% python3 -q
>>> import numpy as np
>>> from numpy import linalg as LA
>>> np.set_printoptions(precision=2, suppress=True, linewidth=100)
>>> W0 = np.load("case11.npy")
>>> W0
array([[0., 1., 1.],
       [1., 0., 1.],
       [1., 1., 0.]])
>>> rng = np.random.default_rng(646)
>>> lab = rng.permutation(3)
>>> lab
array([2, 1, 0])
>>> Y = W0[lab][:, lab]
>>> round(float(LA.det(Y)), 2), np.round(LA.det(W0[lab]), 2)
(2.0, np.float64(-2.0))
>>> np.trace(Y)
np.float64(0.0)
>>> Y
array([[0., 1., 1.],
       [1., 0., 1.],
       [1., 1., 0.]])
>>> round(LA.det(W0[::-1]), 2)
np.float64(-2.0)
>>> round(float(LA.eigvals(W0).sum().real), 2)
-0.0
>>> np.einsum("ij,ji->", W0, W0)
np.float64(6.0)
>>> np.round(LA.det(W0.T), 2)
np.float64(2.0)
>>> np.einsum("ii->", W0)
np.float64(0.0)
>>> W0 @ np.ones(3)
array([2., 2., 2.])
>>> np.allclose(W0 @ W0.T, W0.T @ W0)
True
>>> x = np.array([-2, 0, 1])
>>> target = W0 @ x
>>> b, lr = np.zeros(3), 1 / LA.norm(W0, 2) ** 2
>>> for i in range(50):
...     b -= lr * W0.T @ (W0 @ b - target)
...     if i % 10 == 0: print(i, round(LA.norm(W0 @ b - target), 2))
... 
0 1.62
10 0.09
20 0.01
30 0.0
40 0.0
>>> b.round(2) + 0
array([-2.,  0.,  1.])
>>> np.round(LA.cond(W0), 2)
np.float64(2.0)
>>> LA.svd(W0, compute_uv=False)
array([2., 1., 1.])
>>> np.unravel_index(np.abs(W0).argmax(), W0.shape)
(np.int64(0), np.int64(1))
>>> W0.mean(axis=0)
array([0.67, 0.67, 0.67])
>>> arr = np.loadtxt("x.csv", delimiter=",")
>>> arr
array([[  2.18,   0.28,   1.34],
       [ 18.85,  16.16, -10.14],
       [  8.51,   9.53,  -5.66],
       [ 10.24,  10.08,  -5.95],
       [ -2.12,  -2.71,   3.39],
       [ -1.03,  -3.65,   4.26],
       [  4.3 ,   1.67,   0.39],
       [ 12.61,  11.74,  -7.09],
       [ -3.44,  -2.69,   3.25],
       [  1.32,   0.19,   1.33],
       [ -3.35,  -4.25,   4.53],
       [ -1.41,  -3.51,   4.11],
       [  0.62,   1.42,   0.26],
       [ -3.8 ,  -2.53,   3.08],
       [  8.06,   6.33,  -3.08],
       [  5.39,   3.18,  -0.75],
       [ -0.71,  -3.47,   4.14],
       [  0.97,   0.21,   1.28],
       [ -2.37,  -4.33,   4.69],
       [ -9.56,  -8.63,   7.56],
       [ 10.28,   5.47,  -2.18],
       [ -3.14,  -4.43,   4.7 ],
       [  6.16,   5.03,  -2.2 ],
       [ -1.82,   1.77,  -0.25],
       [  5.28,   5.95,  -3.02],
       [ 10.7 ,   7.42,  -3.73],
       [ -7.2 ,  -5.57,   5.27],
       [  4.96,   0.51,   1.4 ]])
>>> cen = (arr - arr.mean(axis=0)) / arr.std(axis=0)
>>> np.argwhere(np.abs(cen) > 2)
array([[1, 0],
       [1, 1],
       [1, 2]])
>>> b = LA.lstsq(np.delete(cen, 2, axis=1), cen[:, 2])[0]
>>> np.abs(b).argmax()
np.int64(1)
>>> cen = arr - arr.mean(axis=0)
>>> left, sig, vt = LA.svd(cen, full_matrices=False)
>>> round((sig ** 2).sum() ** 2 / (sig ** 4).sum(), 2)
np.float64(1.05)
>>> (np.sign(left[:, 0]) == np.sign(left[0, 0])).astype(int)
array([1, 0, 0, 0, 1, 1, 0, 0, 1, 1, 1, 1, 1, 1, 0, 0, 1, 1, 1, 1, 0, 1, 0, 1, 0, 0, 1, 0])
>>> np.searchsorted(np.cumsum(sig ** 2) / (sig ** 2).sum(), 0.9) + 1
np.int64(1)
>>> LA.matrix_rank(cen)
np.int64(3)
>>> np.round(sig ** 2 / (sig ** 2).sum(), 2) + 0
array([0.98, 0.02, 0.  ])
>>> G = np.cov(arr, rowvar=False)
>>> np.polyfit(arr[:, 2], arr[:, 0], 1)
array([-1.44,  3.08])
>>> np.round(LA.eigvalsh(G)[::-1], 2) + 0
array([94.35,  2.25,  0.  ])
>>> np.corrcoef(arr.T)
array([[ 1.  ,  0.96, -0.94],
       [ 0.96,  1.  , -1.  ],
       [-0.94, -1.  ,  1.  ]])
>>> round(np.corrcoef(arr[:, 2], arr[:, 0])[0, 1], 2)
np.float64(-0.94)
